$ ipython --no-banner

In [1]: import numpy as np

In [2]: np.set_printoptions(precision=2, suppress=True, linewidth=200)

In [3]: rnd = lambda a: np.round(a, 2) + 0

In [4]: rng = np.random.default_rng(638961)

In [5]: A = np.eye(6, dtype=int)[rng.permutation(6)] * np.array([0, -2, -2, 1, -3, 2])

In [6]: A
Out[6]: 
array([[ 0,  0, -2,  0,  0,  0],
       [ 0,  0,  0,  0,  0,  0],
       [ 0,  0,  0,  1,  0,  0],
       [ 0,  0,  0,  0, -3,  0],
       [ 0, -2,  0,  0,  0,  0],
       [ 0,  0,  0,  0,  0,  2]])

In [7]: U, sv, VT = np.linalg.svd(A)

In [8]: evecs = VT[:(sv > 1e-8).sum()]

In [9]: x0 = A[5] + 3 * A[0] + rng.integers(2) * np.eye(6)[1]

In [10]: print(x0)
[ 0.  0. -6.  0.  0.  2.]

In [11]: evecs.T @ evecs
Out[11]: 
array([[0., 0., 0., 0., 0., 0.],
       [0., 1., 0., 0., 0., 0.],
       [0., 0., 1., 0., 0., 0.],
       [0., 0., 0., 1., 0., 0.],
       [0., 0., 0., 0., 1., 0.],
       [0., 0., 0., 0., 0., 1.]])

In [12]: np.argsort(-np.linalg.norm(A, axis=0).round(6), kind="stable")[:3]
Out[12]: array([4, 1, 2])

In [13]: [round(float(x), 2) for x in np.linalg.svd(A, compute_uv=False)[:3]]
Out[13]: [3.0, 2.0, 2.0]

In [14]: arr = np.loadtxt("a.csv", delimiter=",")

In [15]: arr
Out[15]: 
array([[ 4.92, -0.1 , -0.9 ],
       [-4.87, -0.61,  0.96],
       [-0.93,  1.92,  4.52],
       [-2.27,  4.19, -1.53],
       [ 4.65,  0.68,  1.72],
       [ 0.67, -0.64,  4.91],
       [-1.87, -1.93, -4.22],
       [ 3.52,  0.78,  3.46],
       [ 3.99,  2.97,  0.52],
       [ 2.39, -2.85, -3.34],
       [-2.1 , -4.01,  2.13],
       [-3.48, -3.53,  0.63],
       [-3.83, -3.17,  0.51],
       [-2.78, -1.88,  3.71],
       [-4.37,  2.28,  0.83],
       [ 1.67, -3.23, -3.43],
       [-1.67,  3.7 , -2.92],
       [ 4.96,  0.28, -0.53],
       [ 0.97,  4.66, -1.54],
       [ 2.05, -4.29,  1.56],
       [ 4.75, -1.1 ,  1.13],
       [-1.71,  4.51, -1.31],
       [ 1.05,  1.79, -4.55],
       [-2.25, -3.61,  2.63],
       [-3.01,  1.83,  3.55],
       [ 3.14, -0.55, -3.85],
       [-1.17,  0.76,  4.8 ],
       [ 2.09, -3.37, -3.05],
       [-0.83,  4.85, -0.87],
       [-1.04,  2.92,  3.92],
       [-4.  ,  0.77,  2.9 ],
       [ 2.85,  4.08,  0.45],
       [ 2.78,  3.72,  1.86],
       [ 3.03,  3.97, -0.19]])

In [16]: W2 = arr[[27, 14]].astype(float)

In [17]: for _ in range(5):
    ...:     labels = np.linalg.norm(arr[:, None] - W2, axis=-1).argmin(axis=1)
    ...:     W2 = np.array([arr[labels == j].mean(axis=0) for j in range(2)])
    ...: 

In [18]: labels
Out[18]: array([0, 1, 1, 1, 0, 1, 0, 0, 0, 0, 1, 1, 1, 1, 1, 0, 1, 0, 0, 0, 0, 1, 0, 1, 1, 0, 1, 0, 1, 1, 1, 0, 0, 0])

In [19]: np.bincount(labels)
Out[19]: array([17, 17])

In [20]: rnd(W2)
Out[20]: 
array([[ 2.76,  0.32, -0.88],
       [-2.33,  0.6 ,  1.73]])

In [21]: rnd(W2[1] - W2[0])
Out[21]: array([-5.09,  0.28,  2.6 ])

In [22]: M = np.load("dump.npy")

In [23]: M
Out[23]: 
array([[ 0.,  0.,  0.,  0.,  0.,  0., -1.],
       [ 0.,  0.,  0.,  0.,  0.,  0.,  4.],
       [ 0.,  0.,  0.,  0.,  0.,  0., -2.],
       [ 0.,  0.,  0.,  0.,  0.,  0., -2.],
       [ 0.,  0.,  0.,  0.,  0.,  0.,  4.],
       [ 0.,  0.,  0.,  0.,  0.,  0., -3.],
       [-1.,  4., -2., -2.,  4., -3.,  0.]])

In [24]: ev, evecs = np.linalg.eigh(M)

In [25]: x0 = np.array([2, 3, -1, -2, -2, -2, 0])

In [26]: print(rnd(evecs * np.maximum(ev, 0) @ evecs.T))
[[ 0.07 -0.28  0.14  0.14 -0.28  0.21 -0.5 ]
 [-0.28  1.13 -0.57 -0.57  1.13 -0.85  2.  ]
 [ 0.14 -0.57  0.28  0.28 -0.57  0.42 -1.  ]
 [ 0.14 -0.57  0.28  0.28 -0.57  0.42 -1.  ]
 [-0.28  1.13 -0.57 -0.57  1.13 -0.85  2.  ]
 [ 0.21 -0.85  0.42  0.42 -0.85  0.64 -1.5 ]
 [-0.5   2.   -1.   -1.    2.   -1.5   3.54]]

In [27]: x0 @ M @ x0
Out[27]: np.float64(0.0)

In [28]: ev, evecs = np.linalg.eigh(M)

In [29]: rnd(evecs @ np.diag(ev) @ evecs.T)
Out[29]: 
array([[ 0.,  0.,  0.,  0.,  0.,  0., -1.],
       [ 0.,  0.,  0.,  0.,  0.,  0.,  4.],
       [ 0.,  0.,  0.,  0.,  0.,  0., -2.],
       [ 0.,  0.,  0.,  0.,  0.,  0., -2.],
       [ 0.,  0.,  0.,  0.,  0.,  0.,  4.],
       [ 0.,  0.,  0.,  0.,  0.,  0., -3.],
       [-1.,  4., -2., -2.,  4., -3.,  0.]])

In [30]: rnd(evecs.T @ M @ evecs)
Out[30]: 
array([[-7.07,  0.  ,  0.  ,  0.  ,  0.  ,  0.  ,  0.  ],
       [ 0.  ,  0.  ,  0.  ,  0.  ,  0.  ,  0.  ,  0.  ],
       [ 0.  ,  0.  ,  0.  ,  0.  ,  0.  ,  0.  ,  0.  ],
       [ 0.  ,  0.  ,  0.  ,  0.  ,  0.  ,  0.  ,  0.  ],
       [ 0.  ,  0.  ,  0.  ,  0.  ,  0.  ,  0.  ,  0.  ],
       [ 0.  ,  0.  ,  0.  ,  0.  ,  0.  ,  0.  ,  0.  ],
       [ 0.  ,  0.  ,  0.  ,  0.  ,  0.  ,  0.  ,  7.07]])

In [31]: M @ M
Out[31]: 
array([[  1.,  -4.,   2.,   2.,  -4.,   3.,   0.],
       [ -4.,  16.,  -8.,  -8.,  16., -12.,   0.],
       [  2.,  -8.,   4.,   4.,  -8.,   6.,   0.],
       [  2.,  -8.,   4.,   4.,  -8.,   6.,   0.],
       [ -4.,  16.,  -8.,  -8.,  16., -12.,   0.],
       [  3., -12.,   6.,   6., -12.,   9.,   0.],
       [  0.,   0.,   0.,   0.,   0.,   0.,  50.]])

In [32]: np.allclose(M @ M.T, M.T @ M)
Out[32]: True

In [33]: (M + M.T) / 2
Out[33]: 
array([[ 0.,  0.,  0.,  0.,  0.,  0., -1.],
       [ 0.,  0.,  0.,  0.,  0.,  0.,  4.],
       [ 0.,  0.,  0.,  0.,  0.,  0., -2.],
       [ 0.,  0.,  0.,  0.,  0.,  0., -2.],
       [ 0.,  0.,  0.,  0.,  0.,  0.,  4.],
       [ 0.,  0.,  0.,  0.,  0.,  0., -3.],
       [-1.,  4., -2., -2.,  4., -3.,  0.]])

In [34]: m1 = np.array([[5, 6, 9, 8, -1],
    ...:     [7, -1, 3, 6, -1],
    ...:     [6, 8, -7, 2, 2],
    ...:     [5, 6, 9, 7, 3],
    ...:     [9, -5, 5, 4, -5],
    ...:     [6, 7, 7, -3, 8],
    ...:     [-8, -9, -4, 2, -5],
    ...:     [6, -4, -9, 4, 5],
    ...:     [1, -7, 8, -9, 6],
    ...:     [-2, -8, 0, -6, 3],
    ...:     [-1, 9, 5, -8, 6],
    ...:     [4, -8, 9, -3, -3]])

In [35]: m1[10] = m1[8]

In [36]: m1
Out[36]: 
array([[ 5,  6,  9,  8, -1],
       [ 7, -1,  3,  6, -1],
       [ 6,  8, -7,  2,  2],
       [ 5,  6,  9,  7,  3],
       [ 9, -5,  5,  4, -5],
       [ 6,  7,  7, -3,  8],
       [-8, -9, -4,  2, -5],
       [ 6, -4, -9,  4,  5],
       [ 1, -7,  8, -9,  6],
       [-2, -8,  0, -6,  3],
       [ 1, -7,  8, -9,  6],
       [ 4, -8,  9, -3, -3]])

In [37]: P = m1 @ np.linalg.solve(m1.T @ m1, m1.T)

In [38]: rnd(P @ m1[:, 4])
Out[38]: array([-1., -1.,  2.,  3., -5.,  8., -5.,  5.,  6.,  3.,  6., -3.])

In [39]: np.allclose(P @ P, P)
Out[39]: True

In [40]: np.trace(P)
Out[40]: np.float64(5.0)

In [41]: out = m1 + rng.integers(-2, 3, (12, 4)) @ rng.integers(-2, 3, (4, 5))

In [42]: out
Out[42]: 
array([[  5,  10,  10,  11,   1],
       [  1,   6,   3,  11,  -7],
       [  8,   2, -11,   1,  -3],
       [  2,   9,   6,  12,  -5],
       [  7,  -6,   7,   5,  -5],
       [  3,  16,   7,  -2,   7],
       [ -9, -12,  -1,   3,  -3],
       [ 13,  -8, -11,   0,  10],
       [  1, -11,  10,  -6,   7],
       [ -4,   3,   1,  -4,   5],
       [  1, -11,   8, -10,   5],
       [  7,  -6,   8,  -9,   1]])

In [43]: print(np.abs(out - m1).sum(axis=1))
[10 24 18 22  6 14 10 22 10 18  6 16]

In [44]: out - m1
Out[44]: 
array([[ 0,  4,  1,  3,  2],
       [-6,  7,  0,  5, -6],
       [ 2, -6, -4, -1, -5],
       [-3,  3, -3,  5, -8],
       [-2, -1,  2,  1,  0],
       [-3,  9,  0,  1, -1],
       [-1, -3,  3,  1,  2],
       [ 7, -4, -2, -4,  5],
       [ 0, -4,  2,  3,  1],
       [-2, 11,  1,  2,  2],
       [ 0, -4,  0, -1, -1],
       [ 3,  2, -1, -6,  4]])

In [45]: np.linalg.matrix_rank(out - m1, tol=1e-8)
Out[45]: np.int64(4)

In [46]: rnd(np.linalg.svd(out - m1, compute_uv=False))
Out[46]: array([22.53, 15.34,  9.56,  4.87,  0.  ])

In [47]: gram = m1.T @ m1

In [48]: np.linalg.matrix_rank(gram)
Out[48]: np.int64(5)

In [49]: print(np.allclose(gram, gram.T))
True

In [50]: (m1 @ m1.T).shape
Out[50]: (12, 12)

In [51]: Xc = m1 - m1.mean(axis=0)

In [52]: evecs = np.linalg.svd(Xc)[2][:4]

In [53]: out = Xc - Xc @ evecs.T @ evecs

In [54]: rnd(np.diag(evecs.T @ evecs))
Out[54]: array([0.98, 0.85, 0.98, 0.65, 0.53])

In [55]: rnd(np.linalg.norm(out) / np.linalg.norm(Xc))
Out[55]: np.float64(0.15)

In [56]: rnd(np.cov(Xc @ evecs.T, rowvar=False))
Out[56]: 
array([[70.75,  0.  ,  0.  ,  0.  ],
       [ 0.  , 48.88,  0.  ,  0.  ],
       [ 0.  ,  0.  , 31.2 ,  0.  ],
       [ 0.  ,  0.  ,  0.  , 12.05]])

In [57]: rnd((Xc @ evecs.T).std(axis=0))
Out[57]: array([8.05, 6.69, 5.35, 3.32])
